% python3 -q
>>> import numpy as np
>>> from numpy import linalg as LA
>>> np.set_printoptions(precision=2, suppress=True, linewidth=200, sign=" ")
>>> def tidy(a):
...     return np.round(a, 2) + 0
... 
>>> C = np.array([[1, 3, 2, 3, 2, 0, 3],
...     [3, 1, 3, 0, 2, 0, 3],
...     [2, 2, 3, 0, 0, 2, 1],
...     [0, 2, 2, 3, 2, 2, 2]])
>>> rng = np.random.default_rng(27)
>>> data = rng.normal(size=(19, 4)) @ C + np.array([0, -2, 1, 2, -1, 1, -1])
>>> print(tidy(data))
[[  5.51   2.31   6.57   2.52   0.9    0.77   3.89]
 [ -0.02   2.29   3.9    7.96   2.64   2.86   3.15]
 [ -5.21  -7.92  -7.51  -2.9   -6.83  -2.33  -9.01]
 [ -1.48 -11.19  -6.25 -10.01  -9.29  -2.53 -10.88]
 [  1.13  -3.9   -0.23  -1.77  -3.    -1.19  -2.56]
 [  0.    -4.83  -1.46  -2.79  -4.57  -0.71  -4.63]
 [ -1.22  -3.99  -1.67   3.82   2.2   -3.13   1.29]
 [ -3.4   -5.56  -2.06   1.24  -1.85   2.19  -4.22]
 [  0.35  -2.21   1.28   3.55   1.63  -0.17   1.43]
 [  0.63   3.85   4.68   7.71   1.39   3.29   2.77]
 [ -3.25  -3.42  -2.58   1.    -4.17   1.03  -5.21]
 [  6.01   1.98   7.47   1.3    0.09   2.4    3.  ]
 [  3.12   2.67   6.28   6.43   3.36   2.37   5.  ]
 [  2.93  -1.27   3.33   0.71  -0.52   0.66   0.68]
 [  0.4   -3.51  -0.14   1.13  -0.25  -1.5   -0.33]
 [  1.05  -0.09   1.63   4.26   1.16  -1.36   2.18]
 [ -0.94   0.01   0.65   7.84   3.84  -1.72   3.84]
 [ -4.36  -8.45  -6.36  -1.45  -3.5   -2.71  -6.07]
 [ -2.5    1.35   3.63   7.18   0.06   7.81  -0.97]]
>>> gram = np.cov(data, rowvar=False)
>>> print(tidy(data.std(axis=0)))
[ 2.96  4.11  4.29  4.48  3.45  2.66  4.51]
>>> print(np.argsort(-data.std(axis=0).round(6), kind="stable"))
[ 6  3  2  1  4  0  5]
>>> Uu, sig, Vh = LA.svd(data)
>>> V = Vh[:(sig > 1e-8).sum()]
>>> vec = data[12] + 4 * data[2] + rng.integers(2) * np.eye(7)[0]
>>> print(tidy(vec))
[-17.74 -29.02 -23.78  -5.17 -23.95  -6.96 -31.05]
>>> print(LA.matrix_rank(np.vstack([data, vec])))
5
>>> print(tidy(np.diag(V.T @ V)))
[ 0.55  0.97  0.54  0.96  0.71  0.85  0.42]
>>> Uu, sig, Vh = LA.svd(data)
>>> print(tidy(sig))
[ 39.72  16.86  13.13  11.02   3.93   0.     0.  ]
>>> out = Uu[:, :5] @ np.diag(sig[:5]) @ Vh[:5]
>>> print(tidy(np.abs(data - out).max()))
0.0
>>> print(LA.matrix_rank(data, rtol=0.05))
5
>>> print(LA.matrix_rank(out))
5
>>> print(tidy(LA.norm(data - out, 2)), tidy(sig[5]))
0.0 0.0
>>> print(tidy(LA.norm(data - out) / LA.norm(data)))
0.0
>>> print(np.argsort(-LA.norm(data, axis=0).round(6), kind="stable")[:3])
[ 3  1  6]
>>> print([round(float(x), 2) for x in LA.svd(data, compute_uv=False)[:3]])
[39.72, 16.86, 13.13]
>>> print(LA.matrix_rank(data, rtol=0.1))
4
>>> dist = LA.norm(data[:, None] - data[None], axis=-1)
>>> print((dist + 1e9 * np.eye(19)).round(6).argmin(axis=1))
[ 11   9  17   2   5   4   8  10  15   1   7   0   9   8   8   8  15   2   9]
>>> print(np.unravel_index(dist.round(6).argmax(), dist.shape))
(np.int64(3), np.int64(12))
>>> print(dist.mean(axis=1).argmax())
3
>>> mat = np.load("a.npy")
>>> print(mat)
[[ -0.1   0.1  -0.1   0.7  -0.1  -0.5   0.    4.5   0.6   0.8  -1.5]
 [ -1.3  -2.4   1.4   0.   -1.1  -0.7  -0.9  -4.5   0.2   1.2   0.1]
 [ -0.1   0.3   0.3   0.9   0.4  -1.   -0.9   3.   -0.7   0.3  -0.9]
 [  1.5   1.5   0.3  -1.2  -0.8  -1.4  -1.3  -3.    0.1   0.3  -0.4]
 [ -0.4   2.2  -0.1  -0.9  -0.5   0.   -0.6   3.   -0.4  -0.1  -1.3]
 [ -0.7   0.7   0.1  -0.4  -0.7   0.9   0.   -2.5  -0.6  -1.   -0.7]
 [ -1.   -0.7   0.6  -0.9   0.4  -0.1  -0.1  -5.5   1.1  -0.1  -1. ]
 [  0.1   0.5  -1.   -0.9  -1.2   1.4   0.9   4.5   1.1   1.6   0.5]
 [ -1.6  -0.5  -0.8   1.7   0.9   0.2   0.2 -11.    2.1  -0.8   0.3]
 [ -0.5   1.    1.3  -1.5  -0.8   2.2   0.    7.5   0.5  -0.2  -1.6]]
>>> ang = np.radians(15)
>>> R = np.eye(11)
>>> R[7, 7] = R[1, 1] = np.cos(ang)
>>> R[7, 1], R[1, 7] = -np.sin(ang), np.sin(ang)
>>> print(tidy(R))
[[ 1.    0.    0.    0.    0.    0.    0.    0.    0.    0.    0.  ]
 [ 0.    0.97  0.    0.    0.    0.    0.    0.26  0.    0.    0.  ]
 [ 0.    0.    1.    0.    0.    0.    0.    0.    0.    0.    0.  ]
 [ 0.    0.    0.    1.    0.    0.    0.    0.    0.    0.    0.  ]
 [ 0.    0.    0.    0.    1.    0.    0.    0.    0.    0.    0.  ]
 [ 0.    0.    0.    0.    0.    1.    0.    0.    0.    0.    0.  ]
 [ 0.    0.    0.    0.    0.    0.    1.    0.    0.    0.    0.  ]
 [ 0.   -0.26  0.    0.    0.    0.    0.    0.97  0.    0.    0.  ]
 [ 0.    0.    0.    0.    0.    0.    0.    0.    1.    0.    0.  ]
 [ 0.    0.    0.    0.    0.    0.    0.    0.    0.    1.    0.  ]
 [ 0.    0.    0.    0.    0.    0.    0.    0.    0.    0.    1.  ]]
>>> out = mat @ R.T
>>> print(np.allclose(mat @ mat.T, out @ out.T))
True
>>> print(tidy(LA.det(R)), tidy(np.trace(R)))
1.0 10.93
>>> print(np.allclose(LA.norm(mat, axis=1), LA.norm(out, axis=1)))
True
>>> r0, g = R[10], R[3]
>>> print(r0 @ r0)
1.0
>>> pr = (r0 @ g) / (r0 @ r0) * r0
>>> print(np.outer(r0, g))
[[ 0.  0.  0.  0.  0.  0.  0.  0.  0.  0.  0.]
 [ 0.  0.  0.  0.  0.  0.  0.  0.  0.  0.  0.]
 [ 0.  0.  0.  0.  0.  0.  0.  0.  0.  0.  0.]
 [ 0.  0.  0.  0.  0.  0.  0.  0.  0.  0.  0.]
 [ 0.  0.  0.  0.  0.  0.  0.  0.  0.  0.  0.]
 [ 0.  0.  0.  0.  0.  0.  0.  0.  0.  0.  0.]
 [ 0.  0.  0.  0.  0.  0.  0.  0.  0.  0.  0.]
 [ 0.  0.  0.  0.  0.  0.  0.  0.  0.  0.  0.]
 [ 0.  0.  0.  0.  0.  0.  0.  0.  0.  0.  0.]
 [ 0.  0.  0.  0.  0.  0.  0.  0.  0.  0.  0.]
 [ 0.  0.  0.  1.  0.  0.  0.  0.  0.  0.  0.]]
>>> print(tidy(LA.norm(r0 + g) ** 2 + LA.norm(r0 - g) ** 2))
4.0
>>> def softmax(z):
...     e = np.exp(z - z.max(axis=-1, keepdims=True))
...     return e / e.sum(axis=-1, keepdims=True)
... 
>>> print(tidy(softmax(10 * mat[8])))
[ 0.    0.    0.    0.02  0.    0.    0.    0.    0.98  0.    0.  ]
>>> print(tidy(softmax(mat).sum(axis=1)))
[ 1.  1.  1.  1.  1.  1.  1.  1.  1.  1.]
>>> att = mat @ mat.T / np.sqrt(11)
>>> print(tidy(softmax(att)))
[[ 0.05  0.    0.    0.    0.    0.    0.    0.01  0.    0.93]
 [ 0.    0.01  0.    0.    0.    0.    0.    0.    0.99  0.  ]
 [ 0.17  0.    0.08  0.    0.04  0.    0.    0.02  0.    0.69]
 [ 0.    0.01  0.    0.11  0.    0.    0.04  0.    0.84  0.  ]
 [ 0.02  0.    0.    0.    0.03  0.    0.    0.01  0.    0.93]
 [ 0.    0.01  0.    0.    0.    0.01  0.02  0.    0.96  0.  ]
 [ 0.    0.    0.    0.    0.    0.    0.    0.    1.    0.  ]
 [ 0.    0.    0.    0.    0.    0.    0.    0.1   0.    0.89]
 [ 0.    0.    0.    0.    0.    0.    0.    0.    1.    0.  ]
 [ 0.    0.    0.    0.    0.    0.    0.    0.    0.    1.  ]]
>>> print(tidy(softmax(att)[8] @ mat))
[ -1.6  -0.5  -0.8   1.7   0.9   0.2   0.2 -11.    2.1  -0.8   0.3]
>>> print(softmax(att).round(6).argmax(axis=1))
[ 9  8  9  8  9  8  8  9  8  9]
>>> out = np.array([[2, 1],
...     [1, 2],
...     [1, 2],
...     [1, 0],
...     [1, 1],
...     [2, 2],
...     [1, 3],
...     [2, 0],
...     [2, 1],
...     [2, 1],
...     [3, 0]])
>>> print(tidy(np.einsum("ij,ij->i", mat, mat)))
[  24.28   33.66   13.36   19.58   17.29   10.55   35.31   30.55  133.37   69.77]
>>> print(tidy(np.einsum("ik,kj->ij", mat, out)))
[[  6.7   0.2]
 [-12.9  -7.1]
 [  1.3  -3.6]
 [ -7.7  -2. ]
 [  0.4   1. ]
 [-10.2   0.4]
 [-14.9  -0.3]
 [ 17.2   6.1]
 [-19.8  -1. ]
 [ 14.2   8. ]]
>>> print(tidy(out.T @ mat.T))
[[  6.7 -12.9   1.3  -7.7   0.4 -10.2 -14.9  17.2 -19.8  14.2]
 [  0.2  -7.1  -3.6  -2.    1.    0.4  -0.3   6.1  -1.    8. ]]
>>> m1 = np.load("dump.npy")
>>> print(m1)
[[ 1 -2  4]
 [ 1 -1  1]
 [ 1  0  0]
 [ 1  1  1]
 [ 1  2  4]
 [ 1  3  9]
 [ 1  4 16]
 [ 1  5 25]
 [ 1  6 36]
 [ 1  7 49]
 [ 1  8 64]]
>>> vec = np.array([-3, -2, -1])
>>> y = m1 @ vec
>>> print(tidy(LA.solve(m1.T @ m1, m1.T @ y)))
[-3. -2. -1.]
>>> print(tidy(LA.lstsq(m1, y)[0]))
[-3. -2. -1.]
>>> y = y + 0.02 * rng.normal(size=11)
>>> print(tidy(y))
[ -3.    -2.02  -3.01  -6.01 -11.04 -17.99 -27.   -38.01 -51.03 -65.99 -82.97]
>>> b, *_ = LA.lstsq(m1, y)
>>> print(b.round())
[-3. -2. -1.]
>>> print(tidy(b))
[-3.01 -2.   -1.  ]
>>> vec = np.array([-6, 9, 8])
>>> h1 = np.maximum(m1 @ vec, 0)
>>> print(m1 * (h1 > 1e-9)[:, None])
[[ 1 -2  4]
 [ 0  0  0]
 [ 0  0  0]
 [ 1  1  1]
 [ 1  2  4]
 [ 1  3  9]
 [ 1  4 16]
 [ 1  5 25]
 [ 1  6 36]
 [ 1  7 49]
 [ 1  8 64]]
>>> print(np.maximum(m1 @ vec, 0) - np.maximum(-m1 @ vec, 0))
[  8  -7  -6  11  44  93 158 239 336 449 578]
>>> print(tidy(np.tanh(m1 @ vec)))
[ 1. -1. -1.  1.  1.  1.  1.  1.  1.  1.  1.]
>>> print(h1)
[   8    0    0   11   44   93  158  239  336  449  578]
>>> print(np.flatnonzero(h1 > 1e-9))
[  0   3   4   5   6   7   8   9  10]
>>> T = np.stack([m1, -2 * m1, m1[::-1]])
>>> print(np.einsum("bij,cij->bc", T, T))
[[  9009 -18018    869]
 [-18018  36036  -1738]
 [   869  -1738   9009]]
>>> print(LA.matrix_rank(T))
[ 3  3  3]
>>> print(tidy(LA.norm(T, axis=(1, 2))))
[  94.92  189.83   94.92]
